$ ipython --no-banner

In [1]: import numpy as np

In [2]: np.set_printoptions(precision=3, suppress=True, linewidth=100)

In [3]: def tidy(a):
   ...:     return np.round(a, 3) + 0
   ...: 

In [4]: E = np.loadtxt("a.csv", delimiter=",")

In [5]: E
Out[5]: 
array([[-1.5  ,  1.   ,  0.   ,  1.2  , -0.6  , -0.4  ,  1.2  ],
       [ 1.087,  0.975,  0.925, -0.608,  1.63 ,  1.13 ,  0.767],
       [-0.2  ,  0.9  ,  0.7  ,  2.8  ,  0.8  ,  1.2  ,  0.6  ],
       [ 1.   ,  1.   ,  1.   , -0.6  ,  1.7  ,  1.1  ,  0.8  ],
       [-0.6  ,  0.8  , -1.1  , -2.7  ,  1.   , -0.7  , -1.3  ]])

In [6]: Uu, sigma, VT = np.linalg.svd(E)

In [7]: tidy(sigma)
Out[7]: array([4.757, 4.155, 2.268, 1.376, 0.076])

In [8]: np.argmax(sigma[:-1] / (sigma[1:] + 1e-6)) + 1
Out[8]: np.int64(4)

In [9]: M2 = Uu[:, :4] @ np.diag(sigma[:4]) @ VT[:4]

In [10]: tidy(np.linalg.norm(E - M2) / np.linalg.norm(E))
Out[10]: np.float64(0.011)

In [11]: np.linalg.matrix_rank(E, rtol=0.05)
Out[11]: np.int64(4)

In [12]: tidy(np.linalg.norm(E - M2, 2)), tidy(sigma[4])
Out[12]: (np.float64(0.076), np.float64(0.076))

In [13]: x = np.array([4, 1, 6, 6, 2, 1, 3])

In [14]: tidy(E @ x)
Out[14]: array([  4.2  ,  13.916,  25.7  ,  14.3  , -27.   ])

In [15]: tidy(E @ np.ones(7))
Out[15]: array([ 0.9  ,  5.906,  6.8  ,  6.   , -4.6  ])

In [16]: np.sign((E @ x).round(6))
Out[16]: array([ 1.,  1.,  1.,  1., -1.])

In [17]: tidy(np.linalg.norm(E, 2) / np.linalg.norm(E))
Out[17]: np.float64(0.694)

In [18]: np.linalg.matrix_rank(E, rtol=0.1)
Out[18]: np.int64(4)

In [19]: w1 = np.array([[-5, 0, 6, -6, 5, -5],
    ...:     [5, 4, 0, 2, -1, -7],
    ...:     [-9, -5, 9, 1, 1, -3],
    ...:     [4, 2, 6, -3, -7, -8],
    ...:     [0, 4, -6, -5, 1, 0],
    ...:     [7, -5, 3, -9, -9, 9],
    ...:     [4, 9, 5, -5, -7, -2]])

In [20]: beta = np.array([2, 3, 1, 0, 1, 3])

In [21]: act = np.maximum(E @ w1 + beta, 0)

In [22]: np.linalg.matrix_rank(act)
Out[22]: np.int64(5)

In [23]: (act > 0).mean(axis=0)
Out[23]: array([0.8, 1. , 0.8, 0.4, 0.2, 0.6])

In [24]: Z = np.array([[1, -2, 1],
    ...:     [-2, -1, 2],
    ...:     [-2, -1, 2],
    ...:     [-1, 0, -1],
    ...:     [-2, -2, 0],
    ...:     [2, 2, -2]])

In [25]: w1 @ Z
Out[25]: 
array([[-31, -16,  23],
       [-17, -26,  25],
       [-26,   6,   4],
       [-11, -18,  39],
       [  7,   0,   1],
       [ 56,  24,  -6],
       [ -9, -12,  41]])

In [26]: (act @ Z).round(6).argmax(axis=1)
Out[26]: array([2, 2, 2, 2, 1])

In [27]: T = np.stack([E, 4 * E, E[::-1]])

In [28]: np.linalg.matrix_rank(T)
Out[28]: array([5, 5, 5])

In [29]: (T @ E.T).shape
Out[29]: (3, 5, 5)

In [30]: np.linalg.matrix_rank(T.reshape(3, -1))
Out[30]: np.int64(2)

In [31]: T.shape
Out[31]: (3, 5, 7)

In [32]: tidy(np.linalg.norm(T, axis=(1, 2)))
Out[32]: array([ 6.851, 27.402,  6.851])

In [33]: X = np.array([[-4, 0, 0, 0, 0, 0, 0, 0],
    ...:     [0, -2, 0, 0, 0, 0, 0, 0],
    ...:     [0, 0, 4, 0, 0, 0, 0, 0],
    ...:     [0, 0, 0, 3, 0, 0, 0, 0],
    ...:     [0, 0, 0, 0, 7, 0, 0, 0],
    ...:     [0, 0, 0, 0, 0, 4, 0, 0],
    ...:     [0, 0, 0, 0, 0, 0, -9, 0],
    ...:     [0, 0, 0, 0, 0, 0, 0, -1]])

In [34]: ev, vecs = np.linalg.eigh(X)

In [35]: vecs.T @ X @ vecs
Out[35]: 
array([[-9.,  0.,  0.,  0.,  0.,  0.,  0.,  0.],
       [ 0., -4.,  0.,  0.,  0.,  0.,  0.,  0.],
       [ 0.,  0., -2.,  0.,  0.,  0.,  0.,  0.],
       [ 0.,  0.,  0., -1.,  0.,  0.,  0.,  0.],
       [ 0.,  0.,  0.,  0.,  3.,  0.,  0.,  0.],
       [ 0.,  0.,  0.,  0.,  0.,  4.,  0.,  0.],
       [ 0.,  0.,  0.,  0.,  0.,  0.,  4.,  0.],
       [ 0.,  0.,  0.,  0.,  0.,  0.,  0.,  7.]])

In [36]: np.abs(vecs[:, -1])
Out[36]: array([0., 0., 0., 0., 1., 0., 0., 0.])

In [37]: vecs @ np.diag(ev) @ vecs.T
Out[37]: 
array([[-4.,  0.,  0.,  0.,  0.,  0.,  0.,  0.],
       [ 0., -2.,  0.,  0.,  0.,  0.,  0.,  0.],
       [ 0.,  0.,  4.,  0.,  0.,  0.,  0.,  0.],
       [ 0.,  0.,  0.,  3.,  0.,  0.,  0.,  0.],
       [ 0.,  0.,  0.,  0.,  7.,  0.,  0.,  0.],
       [ 0.,  0.,  0.,  0.,  0.,  4.,  0.,  0.],
       [ 0.,  0.,  0.,  0.,  0.,  0., -9.,  0.],
       [ 0.,  0.,  0.,  0.,  0.,  0.,  0., -1.]])

In [38]: tidy(np.linalg.svd(X, compute_uv=False))
Out[38]: array([9., 7., 4., 4., 4., 3., 2., 1.])

In [39]: x = np.array([3, 2, -2, 3, 2, -3, -1, -3])

In [40]: h1 = np.maximum(X @ x, 0)

In [41]: X * (h1 > 1e-9)[:, None]
Out[41]: 
array([[ 0,  0,  0,  0,  0,  0,  0,  0],
       [ 0,  0,  0,  0,  0,  0,  0,  0],
       [ 0,  0,  0,  0,  0,  0,  0,  0],
       [ 0,  0,  0,  3,  0,  0,  0,  0],
       [ 0,  0,  0,  0,  7,  0,  0,  0],
       [ 0,  0,  0,  0,  0,  0,  0,  0],
       [ 0,  0,  0,  0,  0,  0, -9,  0],
       [ 0,  0,  0,  0,  0,  0,  0, -1]])

In [42]: np.maximum(X @ x, 0) - np.maximum(-X @ x, 0)
Out[42]: array([-12,  -4,  -8,   9,  14, -12,   9,   3])

In [43]: np.maximum(X @ (3 * x), 0)
Out[43]: array([ 0,  0,  0, 27, 42,  0, 27,  9])

In [44]: tidy(np.linalg.norm(X[3] - X[7]))
Out[44]: np.float64(3.162)

In [45]: tidy(np.linalg.norm(X, axis=0))
Out[45]: array([4., 2., 4., 3., 7., 4., 9., 1.])

In [46]: np.linalg.norm(X, axis=1).argmax()
Out[46]: np.int64(6)

In [47]: tidy(np.linalg.norm(X) ** 2 / np.linalg.norm(X, 2) ** 2)
Out[47]: np.float64(2.37)

In [48]: f = np.array([3, -2, -3, 3, 2, 3, 1, 2])

In [49]: M2 = X + np.outer(f, np.eye(8)[3])

In [50]: np.linalg.matrix_rank(np.linalg.inv(M2) - np.linalg.inv(X), tol=1e-8)
Out[50]: np.int64(1)

In [51]: np.linalg.matrix_rank(M2 - X)
Out[51]: np.int64(1)

In [52]: W0 = 0.9 ** np.abs(np.subtract.outer(np.arange(5), np.arange(5)))

In [53]: tidy(W0)
Out[53]: 
array([[1.   , 0.9  , 0.81 , 0.729, 0.656],
       [0.9  , 1.   , 0.9  , 0.81 , 0.729],
       [0.81 , 0.9  , 1.   , 0.9  , 0.81 ],
       [0.729, 0.81 , 0.9  , 1.   , 0.9  ],
       [0.656, 0.729, 0.81 , 0.9  , 1.   ]])

In [54]: f, r1 = W0[3], W0[2]

In [55]: tidy(f @ f)
Out[55]: np.float64(3.808)

In [56]: pr = (f @ r1) / (f @ f) * f

In [57]: tidy(pr)
Out[57]: array([0.737, 0.819, 0.91 , 1.011, 0.91 ])

In [58]: np.linalg.matrix_rank(np.outer(f, r1))
Out[58]: np.int64(1)

In [59]: x = np.ones(5)

In [60]: for _ in range(7):
    ...:     x = W0 @ x
    ...:     x /= np.linalg.norm(x)
    ...:     print(round(x @ W0 @ x, 3))
    ...: 
4.262
4.262
4.262
4.262
4.262
4.262
4.262

In [61]: tidy(np.linalg.eigvalsh(W0)[-1])
Out[61]: np.float64(4.262)

In [62]: f = np.array([4, -8, 6, 1, -2])

In [63]: rng = np.random.default_rng(919)

In [64]: K = np.outer(rng.normal(size=25), f) + 0.1 * rng.normal(size=(25, 5))

In [65]: tidy(K)
Out[65]: 
array([[  3.207,  -6.226,   4.543,   0.875,  -1.329],
       [ -0.614,   1.272,  -0.96 ,  -0.153,   0.363],
       [ -2.025,   4.194,  -2.945,  -0.542,   0.775],
       [ -4.635,   8.964,  -6.755,  -1.236,   2.148],
       [  6.47 , -13.063,   9.844,   1.587,  -3.187],
       [  0.7  ,  -1.451,   1.079,   0.248,  -0.314],
       [  3.457,  -6.856,   5.125,   1.005,  -1.752],
       [ -0.699,   1.444,  -1.087,  -0.101,   0.356],
       [ -6.91 ,  14.196, -10.418,  -1.798,   3.715],
       [ -3.829,   7.859,  -5.747,  -1.044,   1.96 ],
       [ -6.036,  12.102,  -9.243,  -1.496,   2.986],
       [ -0.236,   0.408,  -0.356,  -0.22 ,   0.22 ],
       [  2.382,  -4.975,   3.753,   0.449,  -1.2  ],
       [  0.479,  -0.89 ,   0.714,   0.127,  -0.311],
       [ -0.236,   0.397,  -0.27 ,  -0.27 ,   0.095],
       [ -5.289,  10.415,  -7.917,  -1.336,   2.62 ],
       [ -7.226,  14.055, -10.571,  -1.668,   3.504],
       [ -1.854,   3.768,  -2.887,  -0.449,   0.924],
       [ -6.008,  11.906,  -8.873,  -1.581,   2.925],
       [ -3.025,   5.968,  -4.568,  -0.69 ,   1.462],
       [ -4.62 ,   9.659,  -7.343,  -1.114,   2.316],
       [ -4.149,   8.328,  -6.373,  -0.989,   2.143],
       [ -5.005,  10.127,  -7.415,  -1.404,   2.439],
       [ -3.462,   7.172,  -5.297,  -0.873,   1.838],
       [  3.365,  -6.82 ,   5.081,   0.762,  -1.762]])

In [66]: labels = K[:, 0] > np.median(K[:, 0])

In [67]: f = K[labels].mean(axis=0) - K[~labels].mean(axis=0)

In [68]: np.argsort(-np.abs(f).round(6), kind="stable")
Out[68]: array([1, 2, 0, 4, 3])

In [69]: labels.astype(int)
Out[69]: array([1, 1, 0, 0, 1, 1, 1, 1, 0, 0, 0, 1, 1, 1, 1, 0, 0, 1, 0, 0, 0, 0, 0, 0, 1])
